$ python -q
>>> import numpy as np
>>> np.set_printoptions(suppress=True, linewidth=160)
>>> def rd(a):
...     return np.round(a, 2) + 0
... 
>>> J = np.load("m.npy")
>>> J
array([[ 0,  0,  0,  0, -2,  0,  0],
       [ 0,  0,  0,  0,  0,  0,  2],
       [ 0,  0,  0,  0,  0, -2,  0],
       [ 0,  0,  0,  0,  0,  0,  0],
       [ 0, -3,  0,  0,  0,  0,  0],
       [ 0,  0, -3,  0,  0,  0,  0],
       [ 1,  0,  0,  0,  0,  0,  0]])
>>> C2 = J.T @ J
>>> (J @ J.T).shape
(7, 7)
>>> rd(np.linalg.svd(J, compute_uv=False) ** 2)
array([9., 9., 4., 4., 4., 1., 0.])
>>> rank = np.linalg.matrix_rank(J)
>>> rank
np.int64(6)
>>> N = np.linalg.svd(J)[2][rank:].T
>>> N @ N.T
array([[0., 0., 0., 0., 0., 0., 0.],
       [0., 0., 0., 0., 0., 0., 0.],
       [0., 0., 0., 0., 0., 0., 0.],
       [0., 0., 0., 1., 0., 0., 0.],
       [0., 0., 0., 0., 0., 0., 0.],
       [0., 0., 0., 0., 0., 0., 0.],
       [0., 0., 0., 0., 0., 0., 0.]])
>>> N.shape
(7, 1)
>>> [int(np.linalg.matrix_rank(J[:, :j + 1])) for j in range(7)]
[1, 2, 3, 3, 4, 5, 6]
>>> J @ N
array([[0.],
       [0.],
       [0.],
       [0.],
       [0.],
       [0.],
       [0.]])
>>> other = np.array([[-9, 4], [-1, 2], [1, -3], [-1, 8], [9, -3]])
>>> cent = np.array([[0, 2, -4, 1, 0, -4, 4], [-1, -5, -2, 1, -2, 3, 4]])
>>> rng = np.random.default_rng(355517)
>>> data = other @ cent + 0.3 * rng.normal(size=(5, 7))
>>> rd(data)
array([[ -4.45, -37.69,  27.31,  -5.  ,  -7.86,  47.45, -19.87],
       [ -2.05, -12.13,   0.11,   0.75,  -3.86,  10.26,   4.67],
       [  3.01,  17.36,   1.9 ,  -2.11,   6.16, -13.5 ,  -8.1 ],
       [ -7.8 , -42.  , -11.56,   7.14, -16.26,  28.16,  28.26],
       [  2.71,  32.69, -30.08,   5.53,   6.  , -45.36,  24.21]])
>>> vec = np.array([3, 7, 7, 9, 7, 1, 8])
>>> h = np.maximum(data @ vec, 0)
>>> np.flatnonzero(h > 1e-9)
array([2, 4])
>>> np.tanh(data @ vec)
array([-1., -1.,  1., -1.,  1.])
>>> rd(np.maximum(data @ vec, 0) - np.maximum(-data @ vec, 0))
array([-297.52,  -62.87,   89.67, -193.58,  266.5 ])
>>> rd(h)
array([  0.  ,   0.  ,  89.67,   0.  , 266.5 ])
>>> rd(data.T @ h)
array([   991.71,  10267.85,  -7844.41,   1283.47,   2151.4 , -13298.16,   5726.09])
